In [1]: import numpy as np

In [2]: np.set_printoptions(precision=1, suppress=True, linewidth=200)

In [3]: rnd = lambda a: np.round(a, 1) + 0

In [4]: E = np.array([[0, 1], [1, 0]])

In [5]: E
Out[5]: 
array([[0, 1],
       [1, 0]])

In [6]: # row-stochastic, so 1 is an eigenvalue

In [7]: rnd(np.sort(np.abs(np.linalg.eigvals(E)))[::-1])
Out[7]: array([1., 1.])

In [8]: E.sum(axis=1)
Out[8]: array([1, 1])

In [9]: E @ np.ones(2)
Out[9]: array([1., 1.])

In [10]: np.linalg.matrix_power(E, 100)
Out[10]: 
array([[1, 0],
       [0, 1]])

In [11]: pr = np.eye(2)[0]

In [12]: for _ in range(3):
    ...:     pr = pr @ E
    ...:     print(pr.round(1))
    ...: 
[0. 1.]
[1. 0.]
[0. 1.]

In [13]: arr = np.load("dump.npy")

In [14]: arr
Out[14]: 
array([[  1.5,   1.2,   0. ],
       [  0.3,   0.4,   0.1],
       [ -0.4,  -0.6,  -0.2],
       [ -0.7,  -1.3,  -0.4],
       [ -1.2,  -2.4,  -0.5],
       [ -1.3,  -2.6,  -0.5],
       [ -2.7,  -5. ,  -0.4],
       [ -3. ,  -5.5,  -0.3],
       [ -3.6,  -6.5,  -0.1],
       [ -9. , -13.6,   2.1],
       [-21.6, -27.5,   8.6],
       [-22.2, -28.2,   9. ],
       [-23.4, -29.4,   9.7]])

In [15]: Xs = (arr - arr.mean(axis=0)) / arr.std(axis=0)

In [16]: rnd(Xs.std(axis=0))
Out[16]: array([1., 1., 1.])

In [17]: b = np.linalg.lstsq(np.delete(Xs, 0, axis=1), Xs[:, 0])[0]

In [18]: rnd(1 - np.var(Xs[:, 0] - np.delete(Xs, 0, axis=1) @ b))
Out[18]: np.float64(1.0)

In [19]: O, vecs = np.linalg.qr(arr[:, :1])[0], np.linalg.qr(arr[:, 1:])[0]

In [20]: s = np.linalg.svd(O.T @ vecs, compute_uv=False)

In [21]: (s > 0.9).sum()
Out[21]: np.int64(1)

In [22]: rnd(np.linalg.norm(O @ O.T - vecs @ vecs.T, 2))
Out[22]: np.float64(1.0)

In [23]: t = np.radians(60)

In [24]: r_ = np.eye(3)

In [25]: r_[1, 1] = r_[2, 2] = np.cos(t)

In [26]: r_[1, 2], r_[2, 1] = -np.sin(t), np.sin(t)

In [27]: rnd(r_)
Out[27]: 
array([[ 1. ,  0. ,  0. ],
       [ 0. ,  0.5, -0.9],
       [ 0. ,  0.9,  0.5]])

In [28]: M2 = arr @ r_.T

In [29]: rnd(np.linalg.svd(arr, compute_uv=False)), rnd(np.linalg.svd(M2, compute_uv=False))
Out[29]: (array([67.6,  4.6,  0.7]), array([67.6,  4.6,  0.7]))

In [30]: rnd(np.linalg.det(r_)), np.trace(r_)
Out[30]: (np.float64(1.0), np.float64(2.0))

In [31]: rnd(np.abs(M2 - arr).max(axis=0))
Out[31]: array([ 0. ,  6.3, 30.3])

In [32]: [round(float(x), 1) for x in np.linalg.svd(arr, compute_uv=False)[:3]]
Out[32]: [67.6, 4.6, 0.7]

In [33]: np.argsort(-np.linalg.norm(arr, axis=0).round(6), kind="stable")[:3]
Out[33]: array([1, 0, 2])

In [34]: np.linalg.cond(arr) > 100
Out[34]: np.False_

In [35]: np.linalg.matrix_rank(arr, rtol=0.1)
Out[35]: np.int64(1)

In [36]: rnd(np.linalg.norm(arr, 2) / np.linalg.norm(arr))
Out[36]: np.float64(1.0)

In [37]: rnd(np.abs(np.linalg.svd(arr)[2][-1]))
Out[37]: array([0.8, 0.4, 0.5])

In [38]: Xs = arr - arr.mean(axis=0)

In [39]: vecs = np.linalg.svd(Xs)[2][:1]

In [40]: M2 = Xs - Xs @ vecs.T @ vecs

In [41]: np.linalg.norm(M2, axis=1).round(6).argmax()
Out[41]: np.int64(9)

In [42]: rnd(np.diag(vecs.T @ vecs))
Out[42]: array([0.4, 0.6, 0.1])

In [43]: rnd(np.linalg.norm(M2) / np.linalg.norm(Xs))
Out[43]: np.float64(0.1)

In [44]: feats = np.load("test10.npy")

In [45]: feats
Out[45]: 
array([[-1.,  1.,  1.],
       [ 1., -1.,  1.],
       [ 1.,  1., -1.]])

In [46]: M2 = np.linalg.inv(feats)

In [47]: np.allclose(M2, feats.T)
Out[47]: False

In [48]: rnd(np.linalg.inv(M2))
Out[48]: 
array([[-1.,  1.,  1.],
       [ 1., -1.,  1.],
       [ 1.,  1., -1.]])
